In [1]: import numpy as np

In [2]: np.set_printoptions(precision=2, suppress=True, linewidth=140)

In [3]: K = np.load("case9.npy")

In [4]: print(K)
[[-2.8  -2.78  3.07]
 [ 2.88  3.13 -2.63]
 [-1.94 -0.64  4.56]
 [ 2.81  2.83 -3.01]
 [-2.81 -2.8   3.04]
 [-2.86 -3.04  2.76]
 [-2.92 -3.73  1.62]
 [ 2.53  4.27  0.59]
 [ 0.23 -2.05 -4.56]
 [ 0.93  3.36  3.59]
 [ 1.91  4.11  2.12]
 [-2.14 -4.21 -1.63]
 [-2.83 -4.06  0.73]
 [ 2.91  3.75 -1.55]
 [ 2.92  3.65 -1.78]
 [-2.6  -2.13  3.7 ]
 [-2.04 -4.18 -1.84]
 [-1.02 -3.43 -3.49]
 [ 2.8   4.11 -0.52]
 [-2.92 -3.44  2.16]
 [ 2.87  3.96 -1.05]
 [-2.65 -2.27  3.58]]

In [5]: r0 = np.array([8, 6, 0])

In [6]: print(np.correlate(K[9], K[1], "full"))
[-2.46 -5.93  3.73 20.88 10.32]

In [7]: print(np.polyval(r0, K[9]))
[ 12.55 110.26 124.44]

In [8]: print(np.argsort(-np.linalg.norm(K, axis=0).round(6), kind="stable")[:3])
[1 2 0]

In [9]: print(np.linalg.matrix_rank(K, rtol=0.1))
2

In [10]: print(round(np.linalg.norm(K, 2) / np.linalg.norm(K), 2))
0.85

In [11]: print(np.linalg.cond(K) > 100)
True

In [12]: m1 = np.loadtxt("a.csv", delimiter=",")

In [13]: print(m1)
[[4. 1. 0. 0. 0.]
 [0. 4. 1. 0. 0.]
 [0. 0. 4. 1. 0.]
 [0. 0. 0. 4. 1.]
 [0. 0. 0. 0. 4.]]

In [14]: # triangular: eigenvalues sit on the diagonal

In [15]: print(np.prod(np.diag(m1)), round(np.linalg.det(m1), 2))
1024.0 1024.0

In [16]: print(np.sort(np.linalg.eigvals(m1)))
[4. 4. 4. 4. 4.]

In [17]: print(np.linalg.matrix_rank(m1 - m1[0, 0] * np.eye(5)))
4

In [18]: rank = np.linalg.matrix_rank(K)

In [19]: print(rank)
2

In [20]: ns = np.linalg.svd(K)[2][rank:].T

In [21]: print(np.round(K @ ns, 2) + 0)
[[0.]
 [0.]
 [0.]
 [0.]
 [0.]
 [0.]
 [0.]
 [0.]
 [0.]
 [0.]
 [0.]
 [0.]
 [0.]
 [0.]
 [0.]
 [0.]
 [0.]
 [0.]
 [0.]
 [0.]
 [0.]
 [0.]]

In [22]: w, V = np.linalg.eig(m1)

In [23]: print(m1 @ V[:, 0] - w[0] * V[:, 0])
[0. 0. 0. 0. 0.]

In [24]: print(w)
[4. 4. 4. 4. 4.]

In [25]: print(np.sort(np.linalg.eigvals(m1.T)))
[4. 4. 4. 4. 4.]

In [26]: print(round(float(np.linalg.norm(m1) ** 2 / np.linalg.norm(m1, 2) ** 2), 2))
3.52

In [27]: print(round(np.linalg.norm(m1, 1), 2), round(float(np.linalg.norm(m1, np.inf)), 2))
5.0 5.0

In [28]: print(round(float(np.linalg.norm(m1, "nuc")), 2))
20.25

In [29]: print(np.linalg.norm(m1, axis=1))
[4.12 4.12 4.12 4.12 4.  ]

In [30]: print(round(float(np.linalg.norm(m1[3] - m1[2])), 2))
5.1

In [31]: J = np.loadtxt("x.csv", delimiter=",")

In [32]: print(J)
[[  5.77   5.06  -5.34]
 [ -6.76   2.18 -12.45]
 [ -5.57   2.98 -11.74]
 [  4.17   5.17  -6.55]
 [ -5.9    1.66 -12.26]
 [  2.99   5.    -5.15]
 [ -6.91   0.   -12.78]
 [  5.67   0.91   6.87]
 [  7.48   0.9    5.12]
 [  8.07   2.31   6.75]
 [  5.4    6.8   -6.41]
 [  4.6    6.44  -6.58]
 [  6.14   7.03  -6.29]
 [  6.46   0.77   7.14]
 [ -5.71   2.68 -13.77]
 [ -5.32   2.16 -11.49]
 [  8.83   0.41   7.5 ]
 [  7.19   0.67   6.85]
 [  6.5    0.93   7.  ]
 [  4.59   4.72  -7.59]
 [  7.3    3.     6.79]
 [  4.61   4.83  -5.  ]
 [  5.12   6.03  -7.71]
 [  6.09   2.85   7.18]
 [  7.47   2.02   7.63]]

In [33]: C2 = J.T @ J

In [34]: print(np.diag(C2))
[ 949.41  354.92 1770.04]

In [35]: print(np.round(np.trace(C2), 2), round(float((J ** 2).sum()), 2))
3074.38 3074.38

In [36]: print(np.linalg.svd(J, compute_uv=False) ** 2)
[2159.88  899.65   14.84]
